$ python3 -q
>>> import numpy as np
>>> from numpy import linalg as LA
>>> np.set_printoptions(suppress=True, linewidth=140)
>>> rd = lambda a: np.round(a, 2) + 0
>>> q, _ = LA.qr(np.array([[0.9, 0.9], [-0.6, 0.6]]))
>>> w = np.array([-3, 0])
>>> J = q @ np.diag(w) @ q.T
>>> print(rd(J))
[[-2.08  1.38]
 [ 1.38 -0.92]]
>>> vec = np.array([2, -4])
>>> a = np.maximum(J @ vec, 0)
>>> print(rd(np.maximum(J @ (3 * vec), 0)))
[ 0.   19.38]
>>> print(rd(J.T @ a))
[ 8.95 -5.96]
>>> print(rd(a))
[0.   6.46]
>>> print(np.flatnonzero(a > 1e-9))
[1]
>>> print(rd(np.tanh(J @ vec)))
[-1.  1.]
>>> rng = np.random.default_rng(4028)
>>> lab = rng.permutation(2)
>>> print(lab)
[1 0]
>>> A2 = J[lab][:, lab]
>>> print(np.allclose(A2, J))
False
>>> print(rd(LA.det(A2)), rd(LA.det(J[lab])))
0.0 0.0
>>> print(rd(np.diag(A2)))
[-0.92 -2.08]
>>> left, sigma, VT = LA.svd(J)
>>> vecs = VT[:(sigma > 1e-8).sum()]
>>> vec = J[0] + -2 * J[1] + rng.integers(2) * np.eye(2)[0]
>>> print(rd(vec))
[-4.85  3.23]
>>> print(np.allclose(vecs.T @ vecs @ vec, vec))
True
>>> print(rd(LA.norm(vec - vecs.T @ vecs @ vec)))
0.0
>>> print(rd(np.diag(vecs.T @ vecs)))
[0.69 0.31]
>>> print(rd(vecs.T @ vecs))
[[ 0.69 -0.46]
 [-0.46  0.31]]
>>> data = np.loadtxt("case14.csv", delimiter=",")
>>> print(data)
[[-0.12 -4.27  2.6 ]
 [ 3.4   0.01 -3.67]
 [-2.39  3.78 -2.23]
 [-4.92 -0.62 -0.67]
 [ 2.09 -2.38 -3.87]
 [ 4.81 -1.36 -0.16]
 [-3.37  2.88  2.32]
 [ 3.97  2.73 -1.32]
 [-5.    0.1   0.18]
 [-2.85 -2.45 -3.3 ]
 [-0.81  4.87  0.79]
 [ 1.09 -2.76 -4.02]
 [-2.24  2.71 -3.55]]
>>> cent = data[[8, 2]].astype(float)
>>> for _ in range(5):
...     lab = LA.norm(data[:, None] - cent, axis=-1).argmin(axis=1)
...     cent = np.array([data[lab == j].mean(axis=0) for j in range(2)])
... 
>>> print(lab)
[0 1 1 0 1 1 0 1 0 0 1 1 1]
>>> print(rd(cent[1] - cent[0]))
[ 4.49  1.82 -2.48]
>>> proj = data @ LA.solve(data.T @ data, data.T)
>>> print(np.allclose(proj @ proj, proj))
True
>>> print(rd(proj @ data[:, 1]))
[-4.27  0.01  3.78 -0.62 -2.38 -1.36  2.88  2.73  0.1  -2.45  4.87 -2.76  2.71]
>>> print(np.trace(proj))
3.0
>>> print(LA.matrix_rank(np.eye(13) - proj))
10
>>> f = np.array([0, 2])
>>> print(rd(np.correlate(data[1], data[3], "full")))
[ -2.28  -2.11 -14.28   2.23  18.06]
>>> print(np.polyval(f, data[1]))
[2. 2. 2.]
>>> print(rd(np.cross(data[1, :3], data[3, :3])))
[-2.28 20.33 -2.06]
>>> W0 = np.array([[1, 1, 0, 0], [0, 1, 1, 0], [0, 0, 1, 1], [1, 0, 0, 1]])
>>> # rank 3
>>> def softmax(z):
...     e = np.exp(z - z.max(axis=-1, keepdims=True))
...     return e / e.sum(axis=-1, keepdims=True)
... 
>>> print(softmax(W0).sum(axis=1))
[1. 1. 1. 1.]
>>> S = W0 @ W0.T / np.sqrt(4)
>>> print(softmax(S).round(6).argmax(axis=1))
[0 1 2 3]
>>> print(rd(softmax(S)))
[[0.39 0.24 0.14 0.24]
 [0.24 0.39 0.24 0.14]
 [0.14 0.24 0.39 0.24]
 [0.24 0.14 0.24 0.39]]
>>> print(np.allclose(W0[:-1].T @ LA.lstsq(W0[:-1].T, W0[-1])[0], W0[-1]))
True
>>> print(rd(np.trace(LA.pinv(W0) @ W0)))
3.0
>>> print(rd(W0 @ LA.pinv(W0) @ W0))
[[1. 1. 0. 0.]
 [0. 1. 1. 0.]
 [0. 0. 1. 1.]
 [1. 0. 0. 1.]]
>>> print(LA.matrix_rank(W0, rtol=0.1))
3
>>> print(LA.cond(W0) > 100)
True
>>> print([round(float(x), 2) for x in LA.svd(W0, compute_uv=False)[:3]])
[2.0, 1.41, 1.41]
>>> rk = LA.matrix_rank(W0)
>>> print(rk)
3
>>> null = LA.svd(W0)[2][rk:].T
>>> print(np.allclose(W0 @ null, 0))
True
>>> print(null.shape)
(4, 1)
>>> print(LA.matrix_rank(W0.T @ W0), LA.matrix_rank(W0 @ W0.T))
3 3
>>> print(rd(W0 @ null))
[[0.]
 [0.]
 [0.]
 [0.]]
>>> print(rd(null[:, 0] / null[np.abs(null[:, 0]).round(6).argmax(), 0]))
[ 1. -1.  1. -1.]
>>> print([int(LA.matrix_rank(W0[:, :j + 1])) for j in range(4)])
[1, 2, 3, 3]
>>> proj = np.triu(np.array([[1, 2], [3, 0]]), 1) + np.eye(2)
>>> A2 = proj @ J @ LA.inv(proj)
>>> print(np.poly(A2))
[1. 3. 0.]
>>> print(rd(LA.det(A2)))
0.0
>>> print(LA.matrix_rank(A2))
1
>>> F = np.load("arr.npy")
>>> print(rd(F))
[[ 0.5   0.87  0.    0.  ]
 [-0.87  0.5   0.    0.  ]
 [ 0.    0.    1.    0.  ]
 [ 0.    0.    0.    1.  ]]
>>> # orthonormal columns
>>> print(rd(LA.pinv(F)))
[[ 0.5  -0.87  0.    0.  ]
 [ 0.87  0.5   0.    0.  ]
 [ 0.    0.    1.    0.  ]
 [ 0.    0.    0.    1.  ]]
>>> print(rd(F @ F.T))
[[1. 0. 0. 0.]
 [0. 1. 0. 0.]
 [0. 0. 1. 0.]
 [0. 0. 0. 1.]]
>>> print(rd(LA.svd(F, compute_uv=False)))
[1. 1. 1. 1.]
>>> print(rd(LA.norm(F, axis=0)))
[1. 1. 1. 1.]
>>> mat = np.loadtxt("x.csv", delimiter=",")
>>> print(rd(mat))
[[ 0.08 -0.21  0.08  0.14]
 [-0.21  0.57 -0.21 -0.39]
 [ 0.08 -0.21  0.08  0.14]
 [ 0.14 -0.39  0.14  0.27]]
>>> # projection: eigenvalues are 0 or 1
>>> print(rd(mat @ LA.pinv(mat) @ mat))
[[ 0.08 -0.21  0.08  0.14]
 [-0.21  0.57 -0.21 -0.39]
 [ 0.08 -0.21  0.08  0.14]
 [ 0.14 -0.39  0.14  0.27]]
>>> print(np.allclose(mat[:-1].T @ LA.lstsq(mat[:-1].T, mat[-1])[0], mat[-1]))
True
>>> print(rd(np.trace(LA.pinv(mat) @ mat)))
1.0
>>> A2 = np.array([[1, 1], [1, -1]])
>>> arr = np.kron(A2, np.kron(A2, A2))[rng.permutation(8)][:4]
>>> print(arr)
[[ 1 -1 -1  1 -1  1  1 -1]
 [ 1 -1  1 -1 -1  1 -1  1]
 [ 1  1  1  1 -1 -1 -1 -1]
 [ 1 -1  1 -1  1 -1  1 -1]]
>>> A2 = arr / LA.norm(arr, axis=1, keepdims=True)
>>> C2 = A2 @ A2.T
>>> print(rd(C2))
[[1. 0. 0. 0.]
 [0. 1. 0. 0.]
 [0. 0. 1. 0.]
 [0. 0. 0. 1.]]
>>> print(np.argwhere(np.triu(np.abs(C2) > 0.95, 1)))
[]
>>> print(np.degrees(np.arccos(np.clip(C2[0, 3], -1, 1))))
90.0
>>> vec = np.array([1, 0, 2, 0, -1, 1, -3, -3])
>>> a = np.maximum(arr @ vec, 0)
>>> print(arr.T @ a)
[ 16   2  14   4 -14  -4 -12  -6]
>>> print(rd(np.tanh(arr @ vec)))
[0.76 1.   1.   0.76]
>>> print(arr * (a > 1e-9)[:, None])
[[ 1 -1 -1  1 -1  1  1 -1]
 [ 1 -1  1 -1 -1  1 -1  1]
 [ 1  1  1  1 -1 -1 -1 -1]
 [ 1 -1  1 -1  1 -1  1 -1]]
>>> print(np.maximum(arr @ (3 * vec), 0))
[ 3 15 27  3]
>>> print(a)
[1 5 9 1]
>>> print(np.maximum(arr @ vec, 0) - np.maximum(-arr @ vec, 0))
[1 5 9 1]
